In [1]: import numpy as np

In [2]: from numpy import linalg as LA

In [3]: np.set_printoptions(precision=1, suppress=True, linewidth=200)

In [4]: F = np.array([[-3, 0, 3, 3],
   ...:     [-4, 1, 3, -1],
   ...:     [-2, 3, 2, 4],
   ...:     [0, 0, 0, 0],
   ...:     [-7, 1, 6, 2],
   ...:     [-6, 4, 5, 3],
   ...:     [-5, 0, 4, 4],
   ...:     [-2, 0, 1, 1],
   ...:     [-2, 0, 1, 1],
   ...:     [-2, 0, 1, 1],
   ...:     [0, 0, 0, 0],
   ...:     [0, 0, 0, 0],
   ...:     [-5, 0, 4, 4]])

In [5]: Xc = F - F.mean(axis=0)

In [6]: vecs = LA.svd(Xc)[2][:3]

In [7]: Y = Xc - Xc @ vecs.T @ vecs

In [8]: print(np.round(Y.std(axis=0), 1) + 0)
[0.2 0.  0.2 0. ]

In [9]: print(np.round(LA.norm(Y) / LA.norm(Xc), 1))
0.1

In [10]: print((Xc @ vecs.T).std(axis=0))
[3.2 1.3 1.1]

In [11]: print(np.round(np.cov(Xc @ vecs.T, rowvar=False), 1) + 0)
[[11.   0.   0. ]
 [ 0.   1.9  0. ]
 [ 0.   0.   1.3]]

In [12]: print(np.diag(vecs.T @ vecs))
[0.6 1.  0.4 1. ]

In [13]: print(LA.norm(Y, axis=1).round(6).argmax())
0

In [14]: Y = np.c_[F[:, :1] @ np.array([[2]]), np.array([3, 2, 2, 2, 3, 5, 3, 1, 5, 1, 4, 0, 3])]

In [15]: print(Y)
[[ -6   3]
 [ -8   2]
 [ -4   2]
 [  0   2]
 [-14   3]
 [-12   5]
 [-10   3]
 [ -4   1]
 [ -4   5]
 [ -4   1]
 [  0   4]
 [  0   0]
 [-10   3]]

In [16]: print(LA.matrix_rank(np.c_[F, Y]))
5

In [17]: print(np.round(LA.lstsq(F, Y[:, 0])[0], 1) + 0)
[2. 0. 0. 0.]

In [18]: mat = np.array([[20.9, 10.5, -6.2, 4.8, -2.5],
    ...:     [-24.2, -11.8, 9.2, -10.3, 5.3],
    ...:     [-6.8, -1.7, -5.9, 3.7, -7.8],
    ...:     [9.9, 5.4, -23.9, 12.3, -6.7],
    ...:     [2.7, 2.2, -5.6, 4.2, -5.2],
    ...:     [-3.1, 1.7, -6.1, 0.2, 1.4],
    ...:     [-25.0, -11.4, -17.0, 3.9, -8.7],
    ...:     [-6.1, -6.7, -4.5, 0.7, 2.3],
    ...:     [43.1, 22.5, 29.7, -6.5, 10.5],
    ...:     [0.6, -3.2, -6.5, 5.3, 0.3]])

In [19]: G = np.cov(mat, rowvar=False)

In [20]: print(np.median(mat, axis=0))
[-1.2  0.  -6.   3.8 -1.1]

In [21]: print(LA.eigvalsh(G)[::-1])
[592.  201.9   9.8   3.9   0.5]

In [22]: print(np.round(np.corrcoef(mat[:, 3], mat[:, 1])[0, 1], 1))
0.0

In [23]: print(np.argwhere(np.triu(np.abs(np.corrcoef(mat.T)) > 0.8, 1)))
[[0 1]
 [2 3]
 [2 4]]
